In [1]: import numpy as np

In [2]: from numpy import linalg as LA

In [3]: np.set_printoptions(suppress=True, linewidth=120)

In [4]: F = np.array([[10, 10, 5], [10, 29, 13], [5, 13, 11]])

In [5]: F
Out[5]: 
array([[10, 10,  5],
       [10, 29, 13],
       [ 5, 13, 11]])

In [6]: # symmetric, so the eigenvalues are real

In [7]: O, evecs = LA.qr(F[:, :1])[0], LA.qr(F[:, 1:])[0]

In [8]: sig = LA.svd(O.T @ evecs, compute_uv=False)

In [9]: np.round(np.degrees(np.arccos(sig.clip(0, 1))), 2)
Out[9]: array([24.4])

In [10]: x = np.ones(3)

In [11]: for _ in range(3):
    ...:     x = F @ x
    ...:     x /= LA.norm(x)
    ...:     print(round(x @ F @ x, 2))
    ...: 
39.9
39.98
39.98

In [12]: x.round(2)
Out[12]: array([0.35, 0.83, 0.43])

In [13]: round(LA.eigvalsh(F)[-1], 2)
Out[13]: np.float64(39.98)

In [14]: F.sum(axis=1)
Out[14]: array([25, 52, 29])

In [15]: np.zeros(3, 3)
Traceback (most recent call last):
  Cell In[15], line 1
    np.zeros(3, 3)
TypeError: Cannot interpret '3' as a data type


In [16]: np.round(F.mean(axis=0), 2)
Out[16]: array([ 8.33, 17.33,  9.67])

In [17]: np.count_nonzero(F)
Out[17]: np.int64(9)

In [18]: np.abs(F).max()
Out[18]: np.int64(29)

In [19]: LA.matrix_rank(F)
Out[19]: np.int64(3)

In [20]: np.unravel_index(np.abs(F).argmax(), F.shape)
Out[20]: (np.int64(1), np.int64(1))

In [21]: evals, evecs = LA.eig(F)

In [22]: round(np.prod(evals), 2)
Out[22]: np.float64(975.0)

In [23]: np.round(np.sort(LA.eigvals(F @ F)), 2)
Out[23]: array([  17.35,   34.29, 1598.37])

In [24]: E = np.array([[2, -3, -1], [-1, 2, -3], [-3, -1, 2]])

In [25]: def softmax(z):
    ...:     e = np.exp(z - z.max(axis=-1, keepdims=True))
    ...:     return e / e.sum(axis=-1, keepdims=True)
    ...: 

In [26]: np.round(softmax(10 * E[2]), 2) + 0
Out[26]: array([0., 0., 1.])

In [27]: S = E @ E.T / np.sqrt(3)

In [28]: np.round(softmax(S)[2] @ E, 2)
Out[28]: array([-3., -1.,  2.])

In [29]: np.allclose(E @ E.T, E.T @ E)
Out[29]: True

In [30]: np.round(np.fft.fft(E[0]), 2)
Out[30]: array([-2.+0.j  ,  4.+1.73j,  4.-1.73j])

In [31]: E @ (-1.0) ** np.arange(3)
Out[31]: array([ 4., -6.,  0.])

In [32]: np.round(np.sort(np.abs(np.fft.fft(E[0]))), 2), np.round(np.sort(LA.svd(E, compute_uv=False)), 2)
Out[32]: (array([2.  , 4.36, 4.36]), array([2.  , 4.36, 4.36]))

In [33]: cov = E.T @ E

In [34]: np.round(LA.svd(E, compute_uv=False) ** 2, 2)
Out[34]: array([19., 19.,  4.])

In [35]: np.allclose(cov, cov.T)
Out[35]: True

In [36]: X = np.loadtxt("arr.csv", delimiter=",")

In [37]: X
Out[37]: 
array([[0., 1., 0., 1., 2.],
       [1., 0., 1., 0., 1.],
       [0., 1., 0., 1., 0.],
       [1., 0., 1., 0., 1.],
       [2., 1., 0., 1., 0.]])

In [38]: evals, evecs = LA.eigh(X)

In [39]: x = np.array([6, 7, 4, 0, 7])

In [40]: np.round(evecs * np.abs(evals) @ evecs.T, 2)
Out[40]: 
array([[ 2.29,  0.43,  0.57,  0.43,  0.29],
       [ 0.43,  1.14, -0.14,  1.14,  0.43],
       [ 0.57, -0.14,  1.14, -0.14,  0.57],
       [ 0.43,  1.14, -0.14,  1.14,  0.43],
       [ 0.29,  0.43,  0.57,  0.43,  2.29]])

In [41]: x @ X @ x
Out[41]: np.float64(406.0)

In [42]: np.abs(X).sum(axis=1).max(), np.round(np.abs(evals).max(), 2)
Out[42]: (np.float64(4.0), np.float64(3.41))

In [43]: np.einsum("ii->", X)
Out[43]: np.float64(0.0)

In [44]: np.kron(np.eye(2, dtype=int), X)
Out[44]: 
array([[0., 1., 0., 1., 2., 0., 0., 0., 0., 0.],
       [1., 0., 1., 0., 1., 0., 0., 0., 0., 0.],
       [0., 1., 0., 1., 0., 0., 0., 0., 0., 0.],
       [1., 0., 1., 0., 1., 0., 0., 0., 0., 0.],
       [2., 1., 0., 1., 0., 0., 0., 0., 0., 0.],
       [0., 0., 0., 0., 0., 0., 1., 0., 1., 2.],
       [0., 0., 0., 0., 0., 1., 0., 1., 0., 1.],
       [0., 0., 0., 0., 0., 0., 1., 0., 1., 0.],
       [0., 0., 0., 0., 0., 1., 0., 1., 0., 1.],
       [0., 0., 0., 0., 0., 2., 1., 0., 1., 0.]])

In [45]: U, sig, vt = LA.svd(X)

In [46]: evecs = vt[:(sig > 1e-8).sum()]

In [47]: rng = np.random.default_rng(671677)

In [48]: x = X[3] + -1 * X[4] + rng.integers(2) * np.eye(5)[1]

In [49]: x
Out[49]: array([-1., -1.,  1., -1.,  1.])

In [50]: np.round(np.diag(evecs.T @ evecs), 2)
Out[50]: array([1. , 0.5, 1. , 0.5, 1. ])

In [51]: P = np.triu(np.array([[2, 3, 1, 0, -2],
    ...:     [2, -1, -2, -2, -3],
    ...:     [0, 3, 1, 0, 3],
    ...:     [-3, 2, 2, 1, 0],
    ...:     [-3, 2, 3, 2, 1]]), 1) + np.eye(5)

In [52]: A2 = P @ X @ LA.inv(P)

In [53]: P @ X - X @ P
Out[53]: 
array([[-1., -1.,  5.,  1.,  6.],
       [-8., -8., -3., -5., -3.],
       [ 6.,  3.,  2.,  5.,  3.],
       [ 0., -3., -1.,  0., -1.],
       [ 0., -6.,  0.,  2.,  7.]])

In [54]: LA.matrix_rank(A2)
Out[54]: np.int64(4)

In [55]: np.round(np.poly(A2), 2) + 0
Out[55]: array([  1.,   0., -10.,  -8.,   8.,   0.])

In [56]: A2
Out[56]: 
array([[ -1.,   3.,  10.,   6., -18.],
       [ -7.,  16.,  38.,  27., -81.],
       [  6., -14., -34., -24.,  72.],
       [  1.,  -3.,  -6.,  -6.,  12.],
       [  2.,  -5., -12.,  -9.,  25.]])

In [57]: data = np.array([[-5, 0, 0, 0, 0, 0],
    ...:     [-5, 4, 0, 0, 0, 0],
    ...:     [1, -2, -1, 0, 0, 0],
    ...:     [3, 0, -2, -5, 0, 0],
    ...:     [4, 4, 2, -5, 1, 0],
    ...:     [0, 3, -3, 5, -2, -1]])

In [58]: # triangular: eigenvalues sit on the diagonal

In [59]: z = rng.permutation(6)

In [60]: A2 = data[:, z] * rng.choice([-1, 1], 6)

In [61]: A2
Out[61]: 
array([[ 0,  0,  5,  0,  0,  0],
       [ 4,  0,  5,  0,  0,  0],
       [-2,  0, -1,  0,  0, -1],
       [ 0,  0, -3,  5,  0, -2],
       [ 4, -1, -4,  5,  0,  2],
       [ 3,  2,  0, -5, -1, -3]])

In [62]: U, _, vt = LA.svd(data.T @ A2)

In [63]: np.round(LA.lstsq(data, A2)[0], 2) + 0
Out[63]: 
array([[ 0.,  0., -1.,  0.,  0.,  0.],
       [ 1.,  0.,  0.,  0.,  0.,  0.],
       [ 0.,  0.,  0.,  0.,  0.,  1.],
       [ 0.,  0.,  0., -1.,  0.,  0.],
       [ 0., -1.,  0.,  0.,  0.,  0.],
       [ 0.,  0.,  0.,  0.,  1.,  0.]])

In [64]: U, sig, vt = LA.svd(A2, full_matrices=False)

In [65]: U.shape, sig.shape, vt.shape
Out[65]: ((6, 6), (6,), (6, 6))

In [66]: np.round(U.T @ U, 2) + 0
Out[66]: 
array([[1., 0., 0., 0., 0., 0.],
       [0., 1., 0., 0., 0., 0.],
       [0., 0., 1., 0., 0., 0.],
       [0., 0., 0., 1., 0., 0.],
       [0., 0., 0., 0., 1., 0.],
       [0., 0., 0., 0., 0., 1.]])

In [67]: np.round(np.cumsum(sig ** 2) / np.sum(sig ** 2), 2)
Out[67]: array([0.52, 0.76, 0.94, 1.  , 1.  , 1.  ])

In [68]: np.round(np.abs(vt[0]), 2)
Out[68]: array([0.01, 0.13, 0.68, 0.71, 0.04, 0.13])

In [69]: np.round(sig / sig[0], 2)
Out[69]: array([1.  , 0.68, 0.59, 0.35, 0.03, 0.02])

In [70]: O, Rm = LA.qr(data)

In [71]: np.round(np.abs(np.diag(Rm)), 2)
Out[71]: array([8.72, 6.67, 4.24, 6.79, 0.3 , 0.2 ])

In [72]: LA.matrix_rank(data - data[0, 0] * np.eye(6))
Out[72]: np.int64(5)

In [73]: [int(LA.matrix_rank(LA.matrix_power(data, p))) for p in range(1, 7)]
Out[73]: [6, 6, 6, 6, 6, 6]

In [74]: data @ data
Out[74]: 
array([[ 25,   0,   0,   0,   0,   0],
       [  5,  16,   0,   0,   0,   0],
       [  4,  -6,   1,   0,   0,   0],
       [-32,   4,  12,  25,   0,   0],
       [-49,  16,  10,  20,   1,   0],
       [-11,   7,  -8, -20,   0,   1]])

In [75]: K = np.load("out14.npy")

In [76]: K
Out[76]: 
array([[-19, -14,  13,  42,  -4],
       [-23, -16,  11,  48,  -2],
       [-10,  -5,  -5,  15,   5]])

In [77]: # rows and columns are dependent

In [78]: U, sig, vt = LA.svd(K)

In [79]: evecs = vt[:(sig > 1e-8).sum()]

In [80]: x = K[2] + -1 * K[0] + rng.integers(2) * np.eye(5)[1]

In [81]: x
Out[81]: array([  9.,  10., -18., -27.,   9.])

In [82]: np.round(evecs.T @ evecs, 2) + 0
Out[82]: 
array([[ 0.25,  0.12,  0.15, -0.36, -0.14],
       [ 0.12,  0.08, -0.04, -0.24,  0.  ],
       [ 0.15, -0.04,  0.66,  0.12, -0.43],
       [-0.36, -0.24,  0.12,  0.72,  0.  ],
       [-0.14,  0.  , -0.43,  0.  ,  0.29]])

In [83]: round(LA.norm(x - evecs.T @ evecs @ x), 2)
Out[83]: np.float64(0.96)

In [84]: np.round(np.diag(evecs.T @ evecs), 2)
Out[84]: array([0.25, 0.08, 0.66, 0.72, 0.29])

In [85]: np.allclose(evecs.T @ evecs @ x, x)
Out[85]: False

In [86]: blk = np.stack([K, 5 * K, K[::-1]])

In [87]: LA.matrix_rank(blk)
Out[87]: array([2, 2, 2])

In [88]: blk.shape
Out[88]: (3, 3, 5)

In [89]: blk.sum(axis=0)
Out[89]: 
array([[-124,  -89,   73,  267,  -19],
       [-161, -112,   77,  336,  -14],
       [ -79,  -44,  -17,  132,   26]])

In [90]: U, sig, vt = LA.svd(K)

In [91]: np.argmax(sig[:-1] / (sig[1:] + 1e-6)) + 1
Out[91]: np.int64(2)

In [92]: A2 = U[:, :2] @ np.diag(sig[:2]) @ vt[:2]

In [93]: round(float(LA.norm(K - A2, 2)), 2), np.round(sig[2], 2)
Out[93]: (0.0, np.float64(0.0))

In [94]: A2.round(2)
Out[94]: 
array([[-19., -14.,  13.,  42.,  -4.],
       [-23., -16.,  11.,  48.,  -2.],
       [-10.,  -5.,  -5.,  15.,   5.]])

In [95]: LA.matrix_rank(A2)
Out[95]: np.int64(2)

In [96]: cov = K.T @ K

In [97]: (K @ K.T).shape
Out[97]: (3, 3)

In [98]: np.diag(cov)
Out[98]: array([ 990,  477,  315, 4293,   45])

In [99]: LA.matrix_rank(cov)
Out[99]: np.int64(2)

In [100]: np.unique(K.round(6), axis=0).shape
Out[100]: (3, 5)

In [101]: try:
     ...:     LA.inv(K)
     ...: except LA.LinAlgError as e:
     ...:     print("failed:", e)
     ...: 
failed: Last 2 dimensions of the array must be square

In [102]: np.allclose(K[:-1].T @ LA.lstsq(K[:-1].T, K[-1])[0], K[-1])
Out[102]: True

In [103]: feats = np.load("data.npy")

In [104]: feats
Out[104]: 
array([[0., 0., 0., 0., 0., 2.],
       [0., 0., 0., 0., 0., 3.],
       [0., 0., 0., 0., 0., 9.],
       [0., 0., 0., 0., 0., 7.],
       [0., 0., 0., 0., 0., 4.],
       [2., 3., 9., 7., 4., 0.]])

In [105]: rk = LA.matrix_rank(feats)

In [106]: rk
Out[106]: np.int64(2)

In [107]: null = LA.svd(feats)[2][rk:].T

In [108]: null.shape
Out[108]: (6, 4)

In [109]: np.round(feats @ null, 2) + 0
Out[109]: 
array([[0., 0., 0., 0.],
       [0., 0., 0., 0.],
       [0., 0., 0., 0.],
       [0., 0., 0., 0.],
       [0., 0., 0., 0.],
       [0., 0., 0., 0.]])

In [110]: evals, evecs = LA.eigh(feats)

In [111]: x = np.array([0, -2, 0, -1, 0, 3])

In [112]: np.round(LA.eigvalsh(feats[1:, 1:]), 2) + 0
Out[112]: array([-12.45,   0.  ,   0.  ,   0.  ,  12.45])

In [113]: (np.sign(evecs[:, -1].round(6)) == np.sign(evecs[0, -1].round(6))).astype(int)
Out[113]: array([1, 1, 1, 1, 1, 1])

In [114]: np.abs(feats).sum(axis=1).max(), round(float(np.abs(evals).max()), 2)
Out[114]: (np.float64(25.0), 12.61)

In [115]: mat = np.load("layer18.npy")

In [116]: mat.round(2)
Out[116]: 
array([[ 5.96,  3.89,  0.  , -1.91, -6.76],
       [-6.2 , -4.06,  0.  ,  2.31,  6.3 ],
       [-6.73, -4.54,  0.  ,  5.78, -0.76],
       [-4.1 , -2.61,  0.  , -0.44,  8.73],
       [-2.46, -1.79,  0.  ,  5.38, -7.86],
       [-1.24, -0.98,  0.  ,  4.74, -8.66],
       [-2.97, -1.84,  0.  , -1.57,  9.24],
       [ 7.03,  4.71,  0.  , -5.2 , -1.15],
       [ 7.07,  4.71,  0.  , -4.62, -2.57],
       [ 5.77,  3.94,  0.  , -6.21,  3.56],
       [ 2.78,  2.  ,  0.  , -5.53,  7.6 ],
       [-4.35, -2.78,  0.  , -0.16,  8.56],
       [-6.05, -3.96,  0.  ,  2.07,  6.59]])

In [117]: # rows and columns are dependent

In [118]: round(LA.norm(mat, 2) / LA.norm(mat), 2)
Out[118]: np.float64(0.76)

In [119]: LA.cond(mat) > 100
Out[119]: np.True_
